$ python -q
>>> import numpy as np
>>> np.set_printoptions(suppress=True, linewidth=160)
>>> rng = np.random.default_rng(193)
>>> lab = rng.integers(0, 2, 12)
>>> m1 = (lab[:, None] == lab) * -1 + np.eye(12)
>>> print(m1)
[[ 0. -1. -1.  0. -1. -1.  0.  0.  0.  0. -1. -1.]
 [-1.  0. -1.  0. -1. -1.  0.  0.  0.  0. -1. -1.]
 [-1. -1.  0.  0. -1. -1.  0.  0.  0.  0. -1. -1.]
 [ 0.  0.  0.  0.  0.  0. -1. -1. -1. -1.  0.  0.]
 [-1. -1. -1.  0.  0. -1.  0.  0.  0.  0. -1. -1.]
 [-1. -1. -1.  0. -1.  0.  0.  0.  0.  0. -1. -1.]
 [ 0.  0.  0. -1.  0.  0.  0. -1. -1. -1.  0.  0.]
 [ 0.  0.  0. -1.  0.  0. -1.  0. -1. -1.  0.  0.]
 [ 0.  0.  0. -1.  0.  0. -1. -1.  0. -1.  0.  0.]
 [ 0.  0.  0. -1.  0.  0. -1. -1. -1.  0.  0.  0.]
 [-1. -1. -1.  0. -1. -1.  0.  0.  0.  0.  0. -1.]
 [-1. -1. -1.  0. -1. -1.  0.  0.  0.  0. -1.  0.]]
>>> # symmetric
>>> lab = rng.permutation(12)
>>> Y = m1[:, lab] * rng.choice([-1, 1], 12)
>>> print(Y)
[[ 1. -1. -1.  0.  1.  0.  0.  0.  0.  1. -0.  1.]
 [ 1. -1. -1.  0.  1.  0. -1.  0.  0.  1. -0. -0.]
 [-0. -1. -1.  0.  1.  0. -1.  0.  0.  1. -0.  1.]
 [-0.  0.  0. -1. -0. -1.  0. -1. -1. -0. -0. -0.]
 [ 1.  0. -1.  0.  1.  0. -1.  0.  0.  1. -0.  1.]
 [ 1. -1. -1.  0. -0.  0. -1.  0.  0.  1. -0.  1.]
 [-0.  0.  0.  0. -0. -1.  0. -1. -1. -0.  1. -0.]
 [-0.  0.  0. -1. -0.  0.  0. -1. -1. -0.  1. -0.]
 [-0.  0.  0. -1. -0. -1.  0. -1.  0. -0.  1. -0.]
 [-0.  0.  0. -1. -0. -1.  0.  0. -1. -0.  1. -0.]
 [ 1. -1. -1.  0.  1.  0. -1.  0.  0. -0. -0.  1.]
 [ 1. -1.  0.  0.  1.  0. -1.  0.  0.  1. -0.  1.]]
>>> left, _, VT = np.linalg.svd(m1.T @ Y)
>>> print(lab)
[ 2  4 11  6  5  7  0  9  8 10  3  1]
>>> print(np.round(left @ VT, 2) + 0)
[[ 0.  0.  0.  0.  0.  0.  1.  0.  0.  0.  0.  0.]
 [ 0.  0.  0.  0.  0.  0.  0.  0.  0.  0.  0. -1.]
 [-1.  0.  0.  0.  0.  0.  0.  0.  0.  0.  0.  0.]
 [ 0.  0.  0.  0.  0.  0.  0.  0.  0.  0. -1.  0.]
 [ 0.  1.  0.  0.  0.  0.  0.  0.  0.  0.  0.  0.]
 [ 0.  0.  0.  0. -1.  0.  0.  0.  0.  0.  0.  0.]
 [ 0.  0.  0.  1.  0.  0.  0.  0.  0.  0.  0.  0.]
 [ 0.  0.  0.  0.  0.  1.  0.  0.  0.  0.  0.  0.]
 [ 0.  0.  0.  0.  0.  0.  0.  0.  1.  0.  0.  0.]
 [ 0.  0.  0.  0.  0.  0.  0.  1.  0.  0.  0.  0.]
 [ 0.  0.  0.  0.  0.  0.  0.  0.  0. -1.  0.  0.]
 [ 0.  0.  1.  0.  0.  0.  0.  0.  0.  0.  0.  0.]]
>>> ev, V = np.linalg.eigh(m1)
>>> print(np.unique(ev.round(6) + 0, return_counts=True)[1])
[ 1  1 10]
>>> print(np.round(np.linalg.svd(m1, compute_uv=False), 2))
[6. 4. 1. 1. 1. 1. 1. 1. 1. 1. 1. 1.]
>>> print(np.round(V.T @ V, 2) + 0)
[[1. 0. 0. 0. 0. 0. 0. 0. 0. 0. 0. 0.]
 [0. 1. 0. 0. 0. 0. 0. 0. 0. 0. 0. 0.]
 [0. 0. 1. 0. 0. 0. 0. 0. 0. 0. 0. 0.]
 [0. 0. 0. 1. 0. 0. 0. 0. 0. 0. 0. 0.]
 [0. 0. 0. 0. 1. 0. 0. 0. 0. 0. 0. 0.]
 [0. 0. 0. 0. 0. 1. 0. 0. 0. 0. 0. 0.]
 [0. 0. 0. 0. 0. 0. 1. 0. 0. 0. 0. 0.]
 [0. 0. 0. 0. 0. 0. 0. 1. 0. 0. 0. 0.]
 [0. 0. 0. 0. 0. 0. 0. 0. 1. 0. 0. 0.]
 [0. 0. 0. 0. 0. 0. 0. 0. 0. 1. 0. 0.]
 [0. 0. 0. 0. 0. 0. 0. 0. 0. 0. 1. 0.]
 [0. 0. 0. 0. 0. 0. 0. 0. 0. 0. 0. 1.]]
>>> print(ev.round(2))
[-6. -4.  1.  1.  1.  1.  1.  1.  1.  1.  1.  1.]
>>> try:
...     np.linalg.cholesky(m1)
... except np.linalg.LinAlgError as e:
...     print("failed:", e)
... 
failed: Matrix is not positive definite
>>> print([round(float(np.linalg.det(m1[:i, :i])), 2) + 0 for i in range(1, 13)])
[0.0, -1.0, -2.0, 0.0, 0.0, 0.0, 4.0, 8.0, 12.0, 16.0, 20.0, 24.0]
>>> print(round(np.linalg.eigvalsh(m1).min(), 2))
-6.0
>>> Y = np.array([[4, 0, 4],
...     [2, 2, 4],
...     [1, 2, 2],
...     [1, 1, 1],
...     [4, 1, 4],
...     [3, 5, 3],
...     [2, 0, 5]])
>>> basis = np.array([[3, 5, 1, 4, 3, 0, 1, 5, 5, 3],
...     [5, 4, 2, 5, 5, 4, 2, 4, 3, 1],
...     [2, 5, 3, 1, 3, 5, 2, 5, 5, 1]])
>>> M = Y @ basis
>>> print(M)
[[20 40 16 20 24 20 12 40 40 16]
 [24 38 18 22 28 28 14 38 36 12]
 [17 23 11 16 19 18  9 23 21  7]
 [10 14  6 10 11  9  5 14 13  5]
 [25 44 18 25 29 24 14 44 43 17]
 [40 50 22 40 43 35 19 50 45 17]
 [16 35 17 13 21 25 12 35 35 11]]
>>> print(np.abs(np.diag(np.linalg.qr(M)[1])) > 1e-9)
[ True  True  True False False False False]
>>> print(round(np.trace(np.linalg.pinv(M) @ M), 2))
3.0
>>> print(np.linalg.lstsq(M[:-1].T, M[-1])[2])
3
>>> print(np.allclose(M[:-1].T @ np.linalg.lstsq(M[:-1].T, M[-1])[0], M[-1]))
True
>>> print(np.unique(M.round(6), axis=0).shape)
(7, 10)
>>> rank = np.linalg.matrix_rank(M)
>>> print(rank)
3
>>> null = np.linalg.svd(M)[2][rank:].T
>>> print(null.shape)
(10, 7)
>>> print(round(float(np.linalg.norm(M, 2) / np.linalg.norm(M)), 2))
1.0
>>> print([round(float(x), 2) for x in np.linalg.svd(M, compute_uv=False)[:3]])
[218.22, 19.34, 9.65]
>>> print(np.linalg.cond(M) > 100)
True
>>> data = np.load("layer2.npy")
>>> print(data)
[[ 17.  29.  24.  11.]
 [ -4. -15. -20.  -8.]
 [  2.  21.  27.   7.]
 [-10. -31. -26.  -4.]]
>>> P = np.triu(np.array([[0, 3, 1, 2], [3, 3, 3, 0], [0, 0, 0, 0], [0, 3, 2, 2]]), 1) + np.eye(4)
>>> Y = P @ data @ np.linalg.inv(P)
>>> print(np.round(np.poly(Y), 2))
[   1.  -25.  215. -695.  504.]
>>> print(round(np.linalg.det(Y), 2))
504.0
>>> O, V = np.linalg.qr(data[:, :3])[0], np.linalg.qr(data[:, 3:])[0]
>>> sv = np.linalg.svd(O.T @ V, compute_uv=False)
>>> print(np.round(np.degrees(np.arccos(sv.clip(0, 1))), 2))
[0.6]
>>> print(sv.round(2))
[1.]
>>> print(round(float(np.linalg.norm(O @ O.T - V @ V.T, 2)), 2))
1.0
>>> print(round(float(np.linalg.norm(data)), 2))
74.22
>>> print(data.sum(axis=0))
[5. 4. 5. 6.]
>>> print(np.linalg.matrix_rank(data))
4
>>> print(data - data[0])
[[  0.   0.   0.   0.]
 [-21. -44. -44. -19.]
 [-15.  -8.   3.  -4.]
 [-27. -60. -50. -15.]]
>>> print(np.abs(data).max())
31.0
>>> print(data.mean(axis=0))
[1.25 1.   1.25 1.5 ]
>>> print(np.round(np.linalg.svd(data, compute_uv=False), 2))
[72.94 11.85  6.9   0.08]
>>> print(data.shape)
(4, 4)
>>> print(data.sum(axis=1))
[ 81. -47.  57. -71.]
>>> Y = np.linalg.invert(data)
Traceback (most recent call last):
  File "<python-input-57>", line 1, in <module>
    Y = np.linalg.invert(data)
        ^^^^^^^^^^^^^^^^
AttributeError: module 'numpy.linalg' has no attribute 'invert'
>>> Y = np.linalg.inv(data)
>>> print(np.round(np.linalg.det(data) * Y, 2))
[[ -778. -2155. -1730.  -857.]
 [  800.  2168.  1696.   832.]
 [ -786. -2091. -1626.  -825.]
 [  854.  2177.  1750.   931.]]
>>> print(np.allclose(Y, data.T))
False
>>> print(np.round(np.linalg.cond(data), 2))
863.36
>>> ang = np.radians(90)
>>> r_ = np.eye(4)
>>> r_[3, 3] = r_[2, 2] = np.cos(ang)
>>> r_[3, 2], r_[2, 3] = -np.sin(ang), np.sin(ang)
>>> print(r_.round(2) + 0)
[[ 1.  0.  0.  0.]
 [ 0.  1.  0.  0.]
 [ 0.  0.  0.  1.]
 [ 0.  0. -1.  0.]]
>>> Y = data @ r_.T
>>> print(np.abs(Y - data).max(axis=0))
[ 0.  0. 22. 35.]
>>> print(np.allclose(np.linalg.norm(data, axis=1), np.linalg.norm(Y, axis=1)))
True
>>> feats = np.load("block7.npy")
>>> print(feats)
[[ 0.1  0.4 -2.1]
 [-1.2  0.4  0.4]
 [ 0.6 -0.2 -0.1]
 [ 0.9  0.2  0.2]
 [-0.3  1.6 -0.1]
 [ 0.3 -2.1 -1.3]
 [-2.   3.  13.5]
 [-1.4 -1.4  1.2]
 [ 1.4 -0.6 -0.9]
 [-0.3  0.6  1.2]
 [ 0.  -1.5  1.4]
 [-0.6 -1.9 -0.2]
 [ 0.1 -0.4  0.4]
 [ 0.  -0.7  0.7]
 [ 0.   1.5  1.6]
 [ 0.9 -0.2  0.4]
 [-0.7  1.3  0. ]
 [ 0.  -0.7 -1.1]
 [-0.8 -0.4 -0.2]
 [ 1.3 -0.2  1.1]
 [-0.2  1.5  0.1]
 [-1.3 -1.   0.9]
 [ 1.2 -1.  -2. ]
 [-0.2  1.5  0.1]
 [-0.6 -0.8  1.5]
 [-0.2  0.1  1.6]
 [ 0.  -1.2 -0.1]
 [-1.9  0.2 -1.2]
 [-2.5  1.   0.4]
 [ 1.  -0.7 -0.5]
 [-0.3  1.3  0.6]
 [ 0.1 -0.2 -1.1]]
>>> Xc = (feats - feats.mean(axis=0)) / feats.std(axis=0)
>>> print(np.round(Xc.std(axis=0), 2))
[1. 1. 1.]
>>> print(np.argwhere(np.abs(Xc) > 2))
[[ 6  1]
 [ 6  2]
 [28  0]]
>>> coef = np.linalg.lstsq(np.delete(Xc, 0, axis=1), Xc[:, 0])[0]
>>> print(round(1 - np.var(Xc[:, 0] - np.delete(Xc, 0, axis=1) @ coef), 2))
0.18
>>> print(np.abs(coef).argmax())
1
>>> print(coef.round(2))
[-0.15 -0.32]
>>> vec = np.array([2, -2, -2])
>>> h1 = np.maximum(feats @ vec, 0)
>>> print(np.flatnonzero(h1 > 1e-9))
[ 0  2  3  5  8 10 11 12 15 17 19 22 26 29 31]
>>> print(np.round(np.tanh(feats @ vec), 2))
[ 1.   -1.    0.95  0.76 -1.    1.   -1.   -0.98  1.   -1.    0.2   1.    0.2   0.   -1.    0.89 -1.    1.   -0.38  0.66 -1.   -0.98  1.   -1.   -0.99 -1.
  0.99 -0.95 -1.    1.   -1.    0.99]
>>> print(np.round(feats.T @ h1, 2))
[ 27.96 -41.94 -47.48]
>>> print(h1.round(2))
[3.6 0.  1.8 1.  0.  7.4 0.  0.  5.8 0.  0.2 3.  0.2 0.  0.  1.4 0.  3.6 0.  0.8 0.  0.  8.4 0.  0.  0.  2.6 0.  0.  4.4 0.  2.8]
>>> ev, V = np.linalg.eigh(m1)
>>> vec = np.array([2, 0, -2, -3, 0, -1, 0, -1, 3, 2, -1, 3])
>>> print(vec @ m1 @ vec)
40.0
>>> Xc = feats - feats.mean(axis=0)
>>> left, sv, VT = np.linalg.svd(Xc, full_matrices=False)
>>> print(np.round(VT[0] * np.sign(VT[0, np.abs(VT[0]).argmax()]), 2))
[-0.16  0.25  0.95]
>>> print(np.abs(VT[0]).argmax())
2
>>> print(np.abs(left[:, 0]).argmax())
6
>>> K = np.load("mat.npy")
>>> print(K)
[[  2.67   2.69  -3.19  -0.51  -5.99  11.07]
 [  0.43   3.36  -4.82  -3.06   3.11  12.91]
 [ -3.15   9.83   1.69  10.05  -7.01 -13.01]
 [ -5.38  -9.95  -2.99   0.48   4.21   6.69]
 [ -8.07 -13.14   4.34   4.46  -2.9   13.27]
 [ -1.23 -13.25  -3.38  -5.98   7.72   6.09]
 [  1.33   6.17   0.22  -2.61   0.96  -2.71]
 [  0.22  -1.35  -1.88  -1.43   6.68  -1.52]
 [ -1.86   7.93   1.56   1.5    2.22   4.22]
 [  8.4    0.31  -2.65  -7.54   5.42  11.21]
 [ -8.11  -5.12  -1.51   6.97   1.22   6.84]
 [  0.49   2.91  -5.6    2.89  -2.67  -8.73]
 [ -2.79  -2.     0.01   2.89  -0.39   6.69]
 [  5.08  10.49  -6.95  -5.34   0.11   1.48]
 [  3.9   -0.59  -1.95  -6.03   4.67  10.89]
 [  0.12  -5.05  -9.38  -4.38   1.81  12.53]
 [ -3.21 -10.22   5.3   -1.38   1.28  10.05]
 [  1.57   3.18  -0.49  -3.99   0.07   0.2 ]
 [ -0.87  -4.38  -2.02   0.35  -0.14   1.13]
 [  3.79   0.95  -4.76  -5.07  -6.24   3.54]
 [ -1.15  -3.65   1.12   2.41   1.82   9.08]
 [ -1.64   4.22  -6.62  -1.33  -1.21   0.91]
 [  2.27  13.53  -3.49   4.75  -8.08  -6.74]
 [  5.96  23.51  -4.48  -1.05   3.69  -8.17]
 [  3.39   1.03   2.27  -2.81   1.88  -1.48]
 [ -3.27  -2.74  -5.69   0.47  -3.83   9.28]
 [ -2.69  -9.96  -0.19  -0.82   2.05   7.  ]
 [ -1.54  -7.71  -1.54   5.45 -10.83  -9.66]
 [  4.13   8.3   -6.65   1.57 -13.9    2.39]]
>>> C2 = np.cov(K, rowvar=False)
>>> print(np.round(np.polyfit(K[:, 4], K[:, 5], 1), 2))
[0.52 3.55]
>>> print(np.round(K.std(axis=0), 2))
[3.83 8.25 3.42 4.14 5.07 7.31]
>>> print(np.argsort(-K.std(axis=0).round(6), kind="stable"))
[1 5 4 3 0 2]
>>> print(np.round(np.linalg.eigvalsh(C2)[::-1], 2))
[105.85  46.21  21.92  14.3    7.7    1.41]
>>> print(np.round(np.corrcoef(K.T), 2) + 0)
[[ 1.    0.6  -0.4  -0.61  0.   -0.17]
 [ 0.6   1.   -0.3   0.03 -0.23 -0.53]
 [-0.4  -0.3   1.    0.31  0.13  0.02]
 [-0.61  0.03  0.31  1.   -0.53 -0.41]
 [ 0.   -0.23  0.13 -0.53  1.    0.36]
 [-0.17 -0.53  0.02 -0.41  0.36  1.  ]]
>>> print(np.argwhere(np.triu(np.abs(np.corrcoef(K.T)) > 0.8, 1)))
[]
>>> r0, v = K[27], K[25]
>>> print(round(r0 @ v, 2))
-10.68
>>> pr = (r0 @ v) / (r0 @ r0) * r0
>>> print(np.round(v - pr, 2))
[-3.32 -3.01 -5.74  0.66 -4.21  8.94]
>>> Y = K / np.linalg.norm(K, axis=1, keepdims=True)
>>> C2 = Y @ Y.T
>>> print(np.round(np.linalg.norm(Y, axis=1), 2))
[1. 1. 1. 1. 1. 1. 1. 1. 1. 1. 1. 1. 1. 1. 1. 1. 1. 1. 1. 1. 1. 1. 1. 1. 1. 1. 1. 1. 1.]
>>> print((C2 - 2 * np.eye(29)).round(6).argmax(axis=1))
[25 14 22 26 16 26 23  5 23 14 12  2 20 17  9 25 26 13  3  0 12 13  2  6 17 15  3 11 22]
>>> print(round(float(np.degrees(np.arccos(np.clip(C2[14, 15], -1, 1)))), 2))
36.35
>>> print(np.argwhere(np.triu(np.abs(C2) > 0.95, 1)))
[[ 9 14]]
>>> Xc = (K - K.mean(axis=0)) / K.std(axis=0)
>>> print(np.round(Xc.std(axis=0), 2))
[1. 1. 1. 1. 1. 1.]
>>> coef = np.linalg.lstsq(np.delete(Xc, 3, axis=1), Xc[:, 3])[0]
>>> print(coef.round(2))
[-0.79  0.35  0.16 -0.39 -0.22]
>>> J = np.array([[-3.0, -5.0, -5.0, -2.0],
...     [4.0, -5.0, 0.0, -4.0],
...     [-4.0, 5.0, 0.0, 4.0],
...     [0.0, -5.0, -5.0, -5.0]])
>>> print([round(float(x), 2) for x in np.linalg.svd(J, compute_uv=False)[:3]])
[13.79, 7.66, 1.74]
>>> print(np.linalg.matrix_rank(J, rtol=0.1))
3
>>> print(np.argsort(-np.linalg.norm(J, axis=0).round(6), kind="stable")[:3])
[1 3 2]
>>> Y = J / np.sqrt((J ** 2).mean(axis=1, keepdims=True))
>>> print(np.round(np.linalg.norm(Y, axis=1), 2))
[2. 2. 2. 2.]
>>> print(np.linalg.matrix_rank(J - J.mean(axis=1, keepdims=True)))
3
>>> left, sv, VT = np.linalg.svd(J)
>>> V = VT[:(sv > 1e-8).sum()]
>>> vec = J[2] + -2 * J[0] + rng.integers(2) * np.eye(4)[1]
>>> print(vec)
[ 2. 16. 10.  8.]
>>> print(np.linalg.matrix_rank(np.vstack([J, vec])))
3
>>> print(np.round(V.T @ V, 2) + 0)
[[ 0.67  0.    0.33 -0.33]
 [ 0.    1.    0.    0.  ]
 [ 0.33  0.    0.67  0.33]
 [-0.33  0.    0.33  0.67]]
>>> print(round(float(np.linalg.norm(vec - V.T @ V @ vec)), 2))
0.0
>>> blk = np.stack([data, 4 * data, data[::-1]])
>>> print(np.linalg.matrix_rank(blk))
[4 4 4]
>>> print(np.round(np.linalg.det(blk), 2))
[   504. 129024.    504.]
>>> print(blk.sum(axis=0))
[[  75.  114.   94.   51.]
 [ -18.  -54.  -73.  -33.]
 [   6.   90.  115.   27.]
 [ -33. -126. -106.   -9.]]
>>> A = np.diag(20 * np.array([-1, 1, -2, -1, -1, -1, 1, 1, 1, -1, 2, 1])) + np.array([[1, 1, 2, 2, 0, 0, 0, 2, 3, 2, 2, 3],
...     [3, 0, 3, 0, 2, 0, 3, 1, 3, 0, 2, 2],
...     [2, 2, 2, 1, 1, 2, 2, 1, 3, 2, 3, 2],
...     [0, 0, 0, 2, 1, 3, 2, 2, 1, 3, 3, 1],
...     [1, 2, 0, 1, 3, 0, 1, 0, 1, 3, 0, 0],
...     [0, 1, 1, 0, 2, 3, 1, 1, 3, 2, 0, 0],
...     [1, 3, 1, 1, 3, 0, 2, 1, 1, 0, 1, 1],
...     [3, 2, 1, 0, 2, 0, 2, 0, 0, 3, 2, 3],
...     [3, 3, 2, 0, 1, 3, 1, 1, 0, 3, 2, 2],
...     [1, 3, 3, 3, 0, 0, 3, 0, 1, 2, 1, 1],
...     [0, 2, 3, 2, 1, 1, 1, 1, 3, 3, 0, 1],
...     [0, 2, 0, 0, 3, 2, 2, 2, 1, 0, 3, 1]])
>>> print(A)
[[-19   1   2   2   0   0   0   2   3   2   2   3]
 [  3  20   3   0   2   0   3   1   3   0   2   2]
 [  2   2 -38   1   1   2   2   1   3   2   3   2]
 [  0   0   0 -18   1   3   2   2   1   3   3   1]
 [  1   2   0   1 -17   0   1   0   1   3   0   0]
 [  0   1   1   0   2 -17   1   1   3   2   0   0]
 [  1   3   1   1   3   0  22   1   1   0   1   1]
 [  3   2   1   0   2   0   2  20   0   3   2   3]
 [  3   3   2   0   1   3   1   1  20   3   2   2]
 [  1   3   3   3   0   0   3   0   1 -18   1   1]
 [  0   2   3   2   1   1   1   1   3   3  40   1]
 [  0   2   0   0   3   2   2   2   1   0   3  21]]
>>> lab = rng.permutation(12)
>>> print(lab)
[ 1  3  2  9  8  0  4  5  6 10  7 11]
>>> Y = A[lab][:, lab]
>>> print(np.diag(Y))
[ 20 -18 -38 -18  20 -19 -17 -17  22  40  20  21]
>>> print(np.trace(Y))
16
>>> print(np.round(np.sort(np.abs(np.linalg.eigvals(Y))), 2))
[13.66 16.58 17.84 18.13 18.13 19.74 20.33 20.33 20.33 27.57 38.7  41.85]
